$ python3 -q
>>> import numpy as np
>>> np.set_printoptions(precision=2, suppress=True, linewidth=200)
>>> rd = lambda a: np.round(a, 2) + 0
>>> feats = np.array([[0.0, 0.0, 0.0, 3.0],
...     [0.0, 0.0, 0.0, -5.0],
...     [0.0, 0.0, 0.0, 2.0],
...     [3.0, -5.0, 2.0, 0.0]])
>>> feats
array([[ 0.,  0.,  0.,  3.],
       [ 0.,  0.,  0., -5.],
       [ 0.,  0.,  0.,  2.],
       [ 3., -5.,  2.,  0.]])
>>> # symmetric
>>> rd(np.trace(np.linalg.pinv(feats) @ feats))
np.float64(2.0)
>>> rank = np.linalg.matrix_rank(feats)
>>> rank
np.int64(2)
>>> null = np.linalg.svd(feats)[2][rank:].T
>>> rd(null @ null.T)
array([[ 0.76,  0.39, -0.16,  0.  ],
       [ 0.39,  0.34,  0.26,  0.  ],
       [-0.16,  0.26,  0.89,  0.  ],
       [ 0.  ,  0.  ,  0.  ,  0.  ]])
>>> [int(np.linalg.matrix_rank(feats[:, :j + 1])) for j in range(4)]
[1, 1, 1, 2]
>>> mat = np.loadtxt("test14.csv", delimiter=",")
>>> mat
array([[-1., -1.,  2., -1.],
       [-6., -6., -3., -6.],
       [-4., -4., -1., -4.]])
>>> rank = np.linalg.matrix_rank(mat)
>>> rank
np.int64(2)
>>> null = np.linalg.svd(mat)[2][rank:].T
>>> null.shape
(4, 2)
>>> [int(np.linalg.matrix_rank(mat[:, :j + 1])) for j in range(4)]
[1, 1, 2, 2]
>>> [int(np.linalg.matrix_rank(mat[:i])) for i in range(1, len(mat) + 1)]
[1, 2, 2]
>>> rd(null @ null.T)
array([[ 0.67, -0.33,  0.  , -0.33],
       [-0.33,  0.67,  0.  , -0.33],
       [ 0.  ,  0.  ,  0.  ,  0.  ],
       [-0.33, -0.33,  0.  ,  0.67]])
>>> rd(np.trace(np.linalg.pinv(mat) @ mat))
np.float64(2.0)
>>> np.linalg.lstsq(mat[:-1].T, mat[-1])[2]
np.int32(2)
>>> np.allclose(mat[:-1].T @ np.linalg.lstsq(mat[:-1].T, mat[-1])[0], mat[-1])
True
>>> Uu, sig, vt = np.linalg.svd(mat)
>>> vecs = vt[:(sig > 1e-8).sum()]
>>> rng = np.random.default_rng(95)
>>> vec = mat[2] + 5 * mat[1] + rng.integers(2) * np.eye(4)[1]
>>> vec
array([-34., -34., -16., -34.])
>>> rd(vecs.T @ vecs)
array([[0.33, 0.33, 0.  , 0.33],
       [0.33, 0.33, 0.  , 0.33],
       [0.  , 0.  , 1.  , 0.  ],
       [0.33, 0.33, 0.  , 0.33]])
>>> np.allclose(vecs.T @ vecs @ vec, vec)
True
>>> Uu, sig, vt = np.linalg.svd(mat)
>>> np.argmax(sig[:-1] / (sig[1:] + 1e-6)) + 1
np.int64(2)
>>> Y = Uu[:, :2] @ np.diag(sig[:2]) @ vt[:2]
>>> rd(Y)
array([[-1., -1.,  2., -1.],
       [-6., -6., -3., -6.],
       [-4., -4., -1., -4.]])
>>> np.linalg.matrix_rank(mat, rtol=0.05)
np.int64(2)
>>> rank = np.linalg.matrix_rank(Y)
>>> rank
np.int64(2)
>>> null = np.linalg.svd(Y)[2][rank:].T
>>> [int(np.linalg.matrix_rank(np.delete(Y, i, axis=0))) for i in range(3)]
[2, 2, 2]
>>> [int(np.linalg.matrix_rank(Y[:i])) for i in range(1, len(Y) + 1)]
[1, 2, 2]
>>> F = np.array([[3, 3, 3], [3, 6, 6], [3, 6, 9]])
>>> r0 = np.array([0, -3, -1])
>>> Y = F + np.outer(r0, np.eye(3)[1])
>>> rd(np.linalg.det(Y) / np.linalg.det(F)), rd(1 + np.linalg.solve(F, r0)[1])
(np.float64(-0.67), np.float64(-0.67))
>>> arr = np.load("data.npy")
>>> arr
array([[ 18,  27,   6, -12],
       [ 27,  41,  10, -19],
       [  6,  10,   4,  -6],
       [-12, -19,  -6,  10]])
>>> np.linalg.lstsq(arr[:-1].T, arr[-1])[2]
np.int32(2)
>>> rd(np.trace(np.linalg.pinv(arr) @ arr))
np.float64(2.0)
>>> Uu, sig, vt = np.linalg.svd(arr)
>>> np.argmax(sig[:-1] / (sig[1:] + 1e-6)) + 1
np.int64(2)
>>> Y = Uu[:, :2] @ np.diag(sig[:2]) @ vt[:2]
>>> np.linalg.matrix_rank(arr, rtol=0.05)
np.int64(1)
>>> rd(Y)
array([[ 18.,  27.,   6., -12.],
       [ 27.,  41.,  10., -19.],
       [  6.,  10.,   4.,  -6.],
       [-12., -19.,  -6.,  10.]])
>>> rd(np.abs(arr - Y).max())
np.float64(0.0)
>>> evals, vecs = np.linalg.eigh(Y)
>>> vec = np.array([-1, -4, 9, 2])
>>> rd(vecs * np.abs(evals) @ vecs.T)
array([[ 18.,  27.,   6., -12.],
       [ 27.,  41.,  10., -19.],
       [  6.,  10.,   4.,  -6.],
       [-12., -19.,  -6.,  10.]])
>>> rd(vec @ Y @ vec)
np.float64(562.0)
>>> rd(vecs * np.maximum(evals, 0) @ vecs.T)
array([[ 18.,  27.,   6., -12.],
       [ 27.,  41.,  10., -19.],
       [  6.,  10.,   4.,  -6.],
       [-12., -19.,  -6.,  10.]])
>>> rd(np.linalg.eigvalsh(Y[1:, 1:]))
array([ 0.  ,  2.22, 52.78])
>>> (np.sign(vecs[:, -1].round(6)) == np.sign(vecs[0, -1].round(6))).astype(int)
array([1, 1, 1, 0])
>>> E = np.load("arr.npy")
>>> rd(E)
array([[ 0.59,  0.57,  0.57],
       [ 0.57,  0.2 , -0.8 ],
       [ 0.57, -0.8 ,  0.2 ]])
>>> rd((E + E.T) / 2)
array([[ 0.59,  0.57,  0.57],
       [ 0.57,  0.2 , -0.8 ],
       [ 0.57, -0.8 ,  0.2 ]])
>>> rd(np.linalg.matrix_power(E, 4))
array([[1., 0., 0.],
       [0., 1., 0.],
       [0., 0., 1.]])
>>> np.allclose(E @ E.T, E.T @ E)
True
>>> (E - E.T) / 2
array([[0., 0., 0.],
       [0., 0., 0.],
       [0., 0., 0.]])
>>> rd(np.linalg.det(E))
np.float64(-1.0)
>>> np.trace(E)
np.float64(1.0)
>>> np.allclose(E, E.T)
True
>>> rd(E @ E)
array([[1., 0., 0.],
       [0., 1., 0.],
       [0., 0., 1.]])
>>> evals, vecs = np.linalg.eig(E)
>>> rd(np.sort(np.linalg.eigvals(E.T)))
array([-1.,  1.,  1.])
>>> rd(np.prod(evals))
np.float64(-1.0)
>>> rd(evals)
array([ 1., -1.,  1.])
>>> rd(E @ vecs[:, 0] - evals[0] * vecs[:, 0])
array([0., 0., 0.])
>>> evals, vecs = np.linalg.eigh(E)
>>> rd(vecs.T @ E @ vecs)
array([[-1.,  0.,  0.],
       [ 0.,  1.,  0.],
       [ 0.,  0.,  1.]])
>>> rd(evals.sum()), np.trace(E)
(np.float64(1.0), np.float64(1.0))
>>> rd(vecs @ np.diag(evals) @ vecs.T)
array([[ 0.59,  0.57,  0.57],
       [ 0.57,  0.2 , -0.8 ],
       [ 0.57, -0.8 ,  0.2 ]])
>>> rd(evals)
array([-1.,  1.,  1.])
>>> K = np.load("sample15.npy")
>>> K
array([[ 3,  9,  6,  5],
       [ 3,  7,  8,  2],
       [ 9,  4,  8,  3],
       [15, 37, 38, 13]])
>>> rank = np.linalg.matrix_rank(K)
>>> rank
np.int64(3)
>>> null = np.linalg.svd(K)[2][rank:].T
>>> np.linalg.matrix_rank(K.T @ K), np.linalg.matrix_rank(K @ K.T)
(np.int64(3), np.int64(3))
>>> [int(np.linalg.matrix_rank(K[:i])) for i in range(1, len(K) + 1)]
[1, 2, 3, 3]
>>> [int(np.linalg.matrix_rank(K[:, :j + 1])) for j in range(4)]
[1, 2, 3, 3]
>>> rd(null[:, 0] / null[np.abs(null[:, 0]).round(6).argmax(), 0])
array([-0.58, -0.82,  0.68,  1.  ])
>>> rd(null @ null.T)
array([[ 0.13,  0.19, -0.16, -0.23],
       [ 0.19,  0.27, -0.23, -0.33],
       [-0.16, -0.23,  0.19,  0.28],
       [-0.23, -0.33,  0.28,  0.41]])
>>> np.allclose(K @ null, 0)
True
>>> [int(np.linalg.matrix_rank(np.delete(K, i, axis=0))) for i in range(4)]
[3, 3, 2, 3]
